>>> import numpy as np
>>> np.set_printoptions(precision=1, suppress=True, linewidth=140)
>>> W2 = np.array([[3, 2, 0], [2, 3, 2], [2, 2, 1]])
>>> rng = np.random.default_rng(669822)
>>> A = (rng.random((16, 3)) < 0.25) @ W2
>>> print(A)
[[3 2 0]
 [0 0 0]
 [5 5 2]
 [3 2 0]
 [2 2 1]
 [0 0 0]
 [5 4 1]
 [5 4 1]
 [0 0 0]
 [0 0 0]
 [0 0 0]
 [0 0 0]
 [0 0 0]
 [2 3 2]
 [0 0 0]
 [2 2 1]]
>>> # rows 0 and 3 are equal
>>> W2 = A[[15, 0]].astype(float)
>>> for _ in range(4):
...     lab = np.linalg.norm(A[:, None] - W2, axis=-1).argmin(axis=1)
...     W2 = np.array([A[lab == j].mean(axis=0) for j in range(2)])
... 
>>> print(lab)
[1 0 1 1 1 0 1 1 0 0 0 0 0 1 0 1]
>>> print(np.bincount(lab))
[8 8]
>>> print(np.abs(W2[1] - W2[0]).argmax())
0
>>> print(W2)
[[0.  0.  0. ]
 [3.4 3.  1. ]]
>>> rank = np.linalg.matrix_rank(W2)
>>> print(rank)
1
>>> null = np.linalg.svd(W2)[2][rank:].T
>>> print(null.shape)
(3, 2)
>>> print(np.linalg.matrix_rank(W2.T @ W2), np.linalg.matrix_rank(W2 @ W2.T))
1 1
>>> print([int(np.linalg.matrix_rank(W2[:, :j + 1])) for j in range(3)])
[1, 1, 1]
>>> print([int(np.linalg.matrix_rank(np.delete(W2, i, axis=0))) for i in range(2)])
[1, 0]
>>> print(null @ null.T)
[[ 0.5 -0.5 -0.2]
 [-0.5  0.6 -0.1]
 [-0.2 -0.1  1. ]]
>>> print(np.round(W2 @ null, 1) + 0)
[[0. 0.]
 [0. 0.]]
>>> W0 = np.load("dump.npy")
>>> print(W0)
[[0 0 0]
 [0 2 1]
 [0 1 0]
 [0 0 0]
 [0 4 3]
 [0 9 8]
 [1 6 5]
 [1 5 4]
 [0 1 0]
 [0 0 0]
 [0 2 1]]
>>> # rows 0 and 3 are equal
>>> d = np.linalg.norm(W0[:, None] - W0[None], axis=-1)
>>> print(d[7].round(6).argsort(kind="stable")[:4])
[7 6 4 1]
>>> print(np.flatnonzero(d[7] < d.mean() / 2))
[4 6 7]
>>> print(np.linalg.matrix_rank(d ** 2))
5
>>> print(np.linalg.norm(W0 - W0.mean(axis=0), axis=1))
[3.4 1.2 2.6 3.4 1.6 8.7 4.5 3.1 2.6 3.4 1.2]
>>> print(np.unravel_index(d.round(6).argmax(), d.shape))
(np.int64(0), np.int64(5))
>>> lab = W0[:, 0] > np.median(W0[:, 0])
>>> r0 = W0[lab].mean(axis=0) - W0[~lab].mean(axis=0)
>>> print(round((((W0 - W0.mean(axis=0)) @ r0 > 0) == lab).mean(), 1))
0.8
>>> print(((W0 - W0.mean(axis=0)) @ r0 > 0).astype(int))
[0 0 0 0 1 1 1 1 0 0 0]
